$ python -q
>>> import numpy as np
>>> np.set_printoptions(precision=3, suppress=True, linewidth=160, legacy="1.25")
>>> def rd(a):
...     return np.round(a, 3) + 0
... 
>>> mat = np.load("case16.npy")
>>> mat
array([[ 1.2, -5.4],
       [ 0.2, -0.6],
       [ 0.6,  3.9],
       [ 0.6, -3.9],
       [ 0.5, -1.8]])
>>> B = np.c_[mat[:, :1] @ np.array([[-4]]), np.array([2, 2, 1, 2, 2])]
>>> B
array([[-4.8,  2. ],
       [-0.8,  2. ],
       [-2.4,  1. ],
       [-2.4,  2. ],
       [-2. ,  2. ]])
>>> rd(np.linalg.norm(np.linalg.qr(mat)[0].T @ B, axis=0) ** 2 / ((B ** 2).sum(axis=0) + 1e-12))
array([1.   , 0.761])
>>> vec = np.array([2, 2])
>>> y = mat @ vec
>>> rd(np.linalg.pinv(mat) @ mat)
array([[1., 0.],
       [0., 1.]])
>>> rd(np.linalg.lstsq(mat, y)[0])
array([2., 2.])
>>> rd(np.linalg.solve(mat.T @ mat, mat.T @ y))
array([2., 2.])
>>> rd(y)
array([-8.4, -0.8,  9. , -6.6, -2.6])
>>> rng = np.random.default_rng(73443)
>>> y = y + 0.3 * rng.normal(size=5)
>>> rd(y)
array([-8.978, -0.949,  9.049, -6.9  , -2.993])
>>> b, *_ = np.linalg.lstsq(mat, y)
>>> rd(np.linalg.norm(y - mat @ b))
0.189
>>> b.round()
array([2., 2.])
>>> W0 = np.load("a.npy")
>>> W0
array([[-2,  1],
       [-2,  1],
       [-2,  1],
       [-4,  2]])
>>> # rows 0 and 1 are equal
>>> rd(np.linalg.svd(W0, compute_uv=False))
array([5.916, 0.   ])
>>> W0.shape
(4, 2)
>>> W0.mean(axis=0)
array([-2.5 ,  1.25])
>>> np.linalg.matrix_rank(W0)
1
>>> rd(np.trace(np.linalg.pinv(W0) @ W0))
1.0
>>> np.abs(np.diag(np.linalg.qr(W0)[1])) > 1e-9
array([ True, False])
>>> rd(W0 @ np.linalg.pinv(W0) @ W0)
array([[-2.,  1.],
       [-2.,  1.],
       [-2.,  1.],
       [-4.,  2.]])
>>> rank = np.linalg.matrix_rank(W0)
>>> rank
1
>>> N = np.linalg.svd(W0)[2][rank:].T
>>> [int(np.linalg.matrix_rank(np.delete(W0, i, axis=0))) for i in range(4)]
[1, 1, 1, 1]
>>> rd(N[:, 0] / N[np.abs(N[:, 0]).round(6).argmax(), 0])
array([0.5, 1. ])
>>> np.linalg.matrix_rank(W0.T @ W0), np.linalg.matrix_rank(W0 @ W0.T)
(1, 1)
>>> N.shape
(2, 1)
>>> np.allclose(W0 @ N, 0)
True
